% python3 -q
>>> import numpy as np
>>> np.set_printoptions(precision=3, suppress=True, linewidth=120)
>>> q, _ = np.linalg.qr(np.array([[-0.2, 0.0, 1.7], [-0.5, -1.0, -0.5], [-0.5, 1.3, 0.9]]))
>>> evals = np.array([-1, 2, -2])
>>> F = q @ np.diag(evals) @ q.T
>>> F
array([[-1.921,  0.281,  0.088],
       [ 0.281,  0.422, -1.534],
       [ 0.088, -1.534,  0.499]])
>>> # symmetric, so the eigenvalues are real
>>> other = np.linalg.inv(F)
>>> other
array([[-0.536, -0.069, -0.117],
       [-0.069, -0.242, -0.731],
       [-0.117, -0.731, -0.222]])
>>> (np.abs(other) > 1e-9).astype(int)
array([[1, 1, 1],
       [1, 1, 1],
       [1, 1, 1]])
>>> np.round(F @ other, 3) + 0
array([[1., 0., 0.],
       [0., 1., 0.],
       [0., 0., 1.]])
>>> round(np.linalg.slogdet(F)[0], 3)
np.float64(1.0)
>>> blk = np.stack([F, 5 * F, F[::-1]])
>>> np.linalg.norm(blk, axis=(1, 2))
array([ 3., 15.,  3.])
>>> blk.sum(axis=0)
array([[-11.44 ,   0.15 ,   1.026],
       [  1.965,   2.954, -10.74 ],
       [ -1.395,  -8.925,   3.083]])
>>> (blk @ F.T).shape
(3, 3, 3)
>>> evals, evecs = np.linalg.eig(F)
>>> np.sort(np.linalg.eigvals(np.linalg.inv(F)))
array([-1. , -0.5,  0.5])
>>> round(np.prod(evals), 3)
np.float64(4.0)
>>> data = np.load("block7.npy")
>>> data
array([[ 3,  1,  3,  1],
       [ 1, -2,  1, -2],
       [ 3,  1,  3,  1],
       [ 1, -2,  1, -2]])
>>> evals, evecs = np.linalg.eigh(data)
>>> x = np.array([0, 1, 1, 3])
>>> (np.sign(evecs[:, -1].round(6)) == np.sign(evecs[0, -1].round(6))).astype(int)
array([1, 1, 1, 1])
>>> np.round(x @ data @ x / (x @ x), 3), round(evals[0], 3), round(float(evals[-1]), 3)
(np.float64(-1.909), np.float64(-4.385), 6.385)
>>> np.round(np.linalg.eigvalsh(data[1:, 1:]), 3) + 0
array([-4.275,  0.   ,  3.275])
>>> evecs * np.maximum(evals, 0) @ evecs.T
array([[3.078, 0.593, 3.078, 0.593],
       [0.593, 0.114, 0.593, 0.114],
       [3.078, 0.593, 3.078, 0.593],
       [0.593, 0.114, 0.593, 0.114]])
>>> evecs * np.abs(evals) @ evecs.T
array([[3.157, 0.186, 3.157, 0.186],
       [0.186, 2.228, 0.186, 2.228],
       [3.157, 0.186, 3.157, 0.186],
       [0.186, 2.228, 0.186, 2.228]])
>>> left, sigma, Vh = np.linalg.svd(data)
>>> np.argmax(sigma[:-1] / (sigma[1:] + 1e-6)) + 1
np.int64(2)
>>> sigma.round(3) + 0
array([6.385, 4.385, 0.   , 0.   ])
>>> other = left[:, :2] @ np.diag(sigma[:2]) @ Vh[:2]
>>> round(float(np.linalg.norm(data - other, 2)), 3), round(float(sigma[2]), 3)
(0.0, 0.0)
>>> other
array([[ 3.,  1.,  3.,  1.],
       [ 1., -2.,  1., -2.],
       [ 3.,  1.,  3.,  1.],
       [ 1., -2.,  1., -2.]])
>>> round(np.linalg.norm(data - other) / np.linalg.norm(data), 3)
np.float64(0.0)
>>> np.linalg.matrix_rank(data, rtol=0.05)
np.int64(2)
>>> np.linalg.matrix_rank(other)
np.int64(2)
>>> round(float(np.abs(data - other).max()), 3)
0.0
>>> other = data / np.sqrt((data ** 2).mean(axis=1, keepdims=True))
>>> print(np.linalg.norm(other, axis=1))
[2. 2. 2. 2.]
>>> np.linalg.matrix_rank(other) == np.linalg.matrix_rank(data)
np.True_
>>> other[1]
array([ 0.632, -1.265,  0.632, -1.265])
>>> left, sigma, Vh = np.linalg.svd(data)
>>> evecs = Vh[:(sigma > 1e-8).sum()]
>>> rng = np.random.default_rng(41085)
>>> x = data[3] + -3 * data[1] + rng.integers(2) * np.eye(4)[0]
>>> x
array([-2.,  4., -2.,  4.])
>>> round(float(np.linalg.norm(x - evecs.T @ evecs @ x)), 3)
0.0
>>> np.linalg.matrix_rank(np.vstack([data, x]))
np.int64(2)
>>> np.allclose(evecs.T @ evecs @ x, x)
True
>>> def softmax(z):
...     e = np.exp(z - z.max(axis=-1, keepdims=True))
...     return e / e.sum(axis=-1, keepdims=True)
... 
>>> print(softmax(data[0]))
[0.44 0.06 0.44 0.06]
>>> np.round(softmax(10 * data[0]), 3) + 0
array([0.5, 0. , 0.5, 0. ])
>>> scores = data @ data.T / np.sqrt(4)
>>> softmax(scores)[0] @ data
array([3., 1., 3., 1.])
>>> softmax(scores).round(6).argmax(axis=1)
array([0, 1, 0, 1])
>>> np.round(softmax(scores), 3) + 0
array([[0.5  , 0.   , 0.5  , 0.   ],
       [0.009, 0.491, 0.009, 0.491],
       [0.5  , 0.   , 0.5  , 0.   ],
       [0.009, 0.491, 0.009, 0.491]])
>>> M = 3 * np.eye(4) + np.ones((4, 4))
>>> M
array([[4., 1., 1., 1.],
       [1., 4., 1., 1.],
       [1., 1., 4., 1.],
       [1., 1., 1., 4.]])
>>> # symmetric, so the eigenvalues are real
>>> q, r_ = np.linalg.qr(M)
>>> q.shape, r_.shape
((4, 4), (4, 4))
>>> round(float(np.trace(q @ q.T)), 3)
4.0
>>> print(np.abs(np.diag(r_)))
[4.359 3.706 3.479 3.363]
>>> print(np.allclose(r_.T @ r_, M.T @ M))
True
>>> print(q @ r_)
[[4. 1. 1. 1.]
 [1. 4. 1. 1.]
 [1. 1. 4. 1.]
 [1. 1. 1. 4.]]
>>> np.round(q.T @ q, 3) + 0
array([[1., 0., 0., 0.],
       [0., 1., 0., 0.],
       [0., 0., 1., 0.],
       [0., 0., 0., 1.]])
>>> hat = np.triu(np.array([[2, 0, 2, 2], [1, 0, 3, 3], [1, 1, 0, 1], [1, 2, 0, 3]]), 1) + np.eye(4)
>>> other = hat @ M @ np.linalg.inv(hat)
>>> np.linalg.matrix_rank(other)
np.int64(4)
>>> other
array([[  8.,   5., -20.,   0.],
       [  7.,  10., -28.,   0.],
       [  2.,   2.,  -5.,   0.],
       [  1.,   1.,  -4.,   3.]])
>>> ang = np.radians(120)
>>> r_ = np.eye(4)
>>> r_[1, 1] = r_[2, 2] = np.cos(ang)
>>> r_[1, 2], r_[2, 1] = -np.sin(ang), np.sin(ang)
>>> r_
array([[ 1.   ,  0.   ,  0.   ,  0.   ],
       [ 0.   , -0.5  , -0.866,  0.   ],
       [ 0.   ,  0.866, -0.5  ,  0.   ],
       [ 0.   ,  0.   ,  0.   ,  1.   ]])
>>> other = M @ r_.T
>>> np.allclose(np.linalg.norm(M, axis=1), np.linalg.norm(other, axis=1))
True
>>> print(np.allclose(M @ M.T, other @ other.T))
True
>>> other
array([[ 4.   , -1.366,  0.366,  1.   ],
       [ 1.   , -2.866,  2.964,  1.   ],
       [ 1.   , -3.964, -1.134,  1.   ],
       [ 1.   , -1.366,  0.366,  4.   ]])
>>> round(np.linalg.det(r_), 3), np.round(np.trace(r_), 3)
(np.float64(1.0), np.float64(1.0))
>>> np.linalg.svd(M, compute_uv=False), np.linalg.svd(other, compute_uv=False)
(array([7., 3., 3., 3.]), array([7., 3., 3., 3.]))
>>> q, evecs = np.linalg.qr(other[:, :1])[0], np.linalg.qr(other[:, 1:])[0]
>>> sigma = np.linalg.svd(q.T @ evecs, compute_uv=False)
>>> np.round(np.linalg.norm(q @ q.T - evecs @ evecs.T, 2), 3)
np.float64(1.0)
>>> sigma
array([0.636])
>>> (sigma > 0.9).sum()
np.int64(0)
>>> evals, evecs = np.linalg.eigh(M)
>>> np.round(evecs.T @ M @ evecs, 3) + 0
array([[3., 0., 0., 0.],
       [0., 3., 0., 0.],
       [0., 0., 3., 0.],
       [0., 0., 0., 7.]])
>>> np.linalg.eigvalsh(M + 2 * np.eye(4))
array([5., 5., 5., 9.])
>>> np.linalg.svd(M, compute_uv=False)
array([7., 3., 3., 3.])
>>> evals
array([3., 3., 3., 7.])
>>> np.round(evecs.T @ evecs, 3) + 0
array([[1., 0., 0., 0.],
       [0., 1., 0., 0.],
       [0., 0., 1., 0.],
       [0., 0., 0., 1.]])
>>> evecs @ np.diag(evals) @ evecs.T
array([[4., 1., 1., 1.],
       [1., 4., 1., 1.],
       [1., 1., 4., 1.],
       [1., 1., 1., 4.]])
>>> np.linalg.eigvalsh(M @ M)
array([ 9.,  9.,  9., 49.])
>>> X = np.load("out6.npy")
>>> X
array([[ 0,  0, -1],
       [ 1, -1,  2],
       [-1,  2,  0],
       [ 2, -2,  3]])
>>> round(float(np.linalg.norm(X, 1)), 3), round(float(np.linalg.norm(X, np.inf)), 3)
(6.0, 7.0)
>>> print(X[2] @ X[3])
-6
>>> np.round(np.linalg.norm(X, 2), 3)
np.float64(5.061)
>>> np.round(np.linalg.norm(X[2] - X[3]), 3)
np.float64(5.831)
>>> np.linalg.norm(X, axis=1).argmax()
np.int64(3)
>>> round(float(np.linalg.norm(X) ** 2 / np.linalg.norm(X, 2) ** 2), 3)
1.132
>>> round(np.linalg.norm(X[2], 1), 3), np.round(np.linalg.norm(X[2], np.inf), 3)
(np.float64(3.0), np.float64(2.0))
>>> W0 = np.loadtxt("mat.csv", delimiter=",")
>>> W0
array([[ 0.,  0.,  6.,  0., -9.],
       [ 0.,  0.,  5.,  2.,  0.],
       [ 0., -1.,  0.,  0.,  4.],
       [ 0.,  0.,  0.,  0.,  0.]])
>>> left, sigma, Vh = np.linalg.svd(W0)
>>> np.argmax(sigma[:-1] / (sigma[1:] + 1e-6)) + 1
np.int64(3)
>>> print(sigma)
[11.673  5.035  1.178  0.   ]
>>> other = left[:, :3] @ np.diag(sigma[:3]) @ Vh[:3]
>>> print(round(np.linalg.norm(W0 - other, 2), 3), sigma[3])
0.0 0.0
>>> r = np.linalg.matrix_rank(W0)
>>> r
np.int64(3)
>>> N = np.linalg.svd(W0)[2][r:].T
>>> [int(np.linalg.matrix_rank(W0[:, :j + 1])) for j in range(5)]
[0, 1, 2, 3, 3]
>>> N.shape
(5, 2)
>>> np.allclose(W0 @ N, 0)
True
>>> mat = np.array([[0, 3, 4, 5, 3],
...     [3, 4, 3, 5, 3],
...     [4, 3, 2, 0, 5],
...     [5, 5, 0, 4, 3],
...     [3, 3, 5, 3, 2]])
>>> # symmetric, so the eigenvalues are real
>>> print(np.allclose(mat, mat.T))
True
>>> round(np.abs(np.linalg.eigvals(mat)).max(), 3)
np.float64(16.144)
>>> np.trace(mat)
np.int64(12)
>>> mat @ mat
array([[59, 58, 32, 44, 50],
       [58, 68, 45, 64, 57],
       [32, 45, 54, 50, 41],
       [44, 64, 50, 75, 48],
       [50, 57, 41, 48, 56]])
>>> np.sort(np.abs(np.linalg.eigvals(mat)))
array([ 0.264,  2.26 ,  3.927,  5.547, 16.144])
>>> K = np.array([[-5, -1, 5, 20],
...     [1, 5, -1, -4],
...     [-3, 2, 2, 8],
...     [2, -5, 3, 12],
...     [1, 5, -2, -8]])
>>> np.unique(K.round(6), axis=0).shape
(5, 4)
>>> print(np.abs(np.diag(np.linalg.qr(K)[1])) > 1e-9)
[ True  True  True False]
>>> K @ np.linalg.pinv(K) @ K
array([[-5., -1.,  5., 20.],
       [ 1.,  5., -1., -4.],
       [-3.,  2.,  2.,  8.],
       [ 2., -5.,  3., 12.],
       [ 1.,  5., -2., -8.]])
>>> left, sigma, Vh = np.linalg.svd(K)
>>> evecs = Vh[:(sigma > 1e-8).sum()]
>>> x = K[2] + -2 * K[4] + rng.integers(2) * np.eye(4)[0]
>>> print(x)
[-4. -8.  6. 24.]
>>> np.round(evecs.T @ evecs, 3) + 0
array([[1.   , 0.   , 0.   , 0.   ],
       [0.   , 1.   , 0.   , 0.   ],
       [0.   , 0.   , 0.059, 0.235],
       [0.   , 0.   , 0.235, 0.941]])
>>> np.linalg.matrix_rank(np.vstack([K, x]))
np.int64(3)
>>> round(float(np.linalg.norm(x - evecs.T @ evecs @ x)), 3)
0.0
>>> np.diag(evecs.T @ evecs)
array([1.   , 1.   , 0.059, 0.941])
>>> left, sigma, Vh = np.linalg.svd(K)
>>> sigma.round(3) + 0
array([27.798,  8.178,  3.377,  0.   ])
>>> print(np.argmax(sigma[:-1] / (sigma[1:] + 1e-6)) + 1)
3
>>> other = left[:, :3] @ np.diag(sigma[:3]) @ Vh[:3]
>>> round(np.abs(K - other).max(), 3)
np.float64(0.0)
>>> round(np.linalg.norm(K - other, 2), 3), np.round(sigma[3], 3)
(np.float64(0.0), np.float64(0.0))
>>> K.ravel(order="F")
array([-5,  1, -3,  2,  1, -1,  5,  2, -5,  5,  5, -1,  2,  3, -2, 20, -4,  8, 12, -8])
>>> blk = K.reshape(5, 2, -1)
>>> np.swapaxes(blk, 1, 2)[4]
array([[ 1, -2],
       [ 5, -8]])
>>> np.einsum("ihd,ihd->ih", blk, blk)
array([[ 26, 425],
       [ 26,  17],
       [ 13,  68],
       [ 29, 153],
       [ 26,  68]])
>>> blk.sum(axis=1)
array([[ 0, 19],
       [ 0,  1],
       [-1, 10],
       [ 5,  7],
       [-1, -3]])
>>> blk.shape
(5, 2, 2)
>>> [round(float(x), 3) for x in np.linalg.svd(K, compute_uv=False)[:3]]
[27.798, 8.178, 3.377]
>>> np.linalg.cond(K) > 100
np.True_
>>> round(np.linalg.norm(K, 2) / np.linalg.norm(K), 3)
np.float64(0.953)
>>> print(np.linalg.matrix_rank(K, rtol=0.1))
3
>>> arr = np.array([[-4.0, -3.0, 0.0], [-3.0, -9.0, -3.0], [0.0, -3.0, -8.0]])
>>> arr
array([[-4., -3.,  0.],
       [-3., -9., -3.],
       [ 0., -3., -8.]])
>>> np.einsum("ii->", M)
np.float64(16.0)
>>> np.linalg.eigvals(M)
array([3., 7., 3., 3.])
>>> np.kron(np.eye(2, dtype=int), M)
array([[4., 1., 1., 1., 0., 0., 0., 0.],
       [1., 4., 1., 1., 0., 0., 0., 0.],
       [1., 1., 4., 1., 0., 0., 0., 0.],
       [1., 1., 1., 4., 0., 0., 0., 0.],
       [0., 0., 0., 0., 4., 1., 1., 1.],
       [0., 0., 0., 0., 1., 4., 1., 1.],
       [0., 0., 0., 0., 1., 1., 4., 1.],
       [0., 0., 0., 0., 1., 1., 1., 4.]])
>>> np.einsum("ij,ji->", M, M)
np.float64(76.0)
>>> round(np.linalg.det(M[::-1]), 3)
np.float64(189.0)
>>> np.round(np.linalg.det(2 * M), 3), round(np.linalg.det(M), 3)
(np.float64(3024.0), np.float64(189.0))
>>> round(np.linalg.det(M.T), 3)
np.float64(189.0)
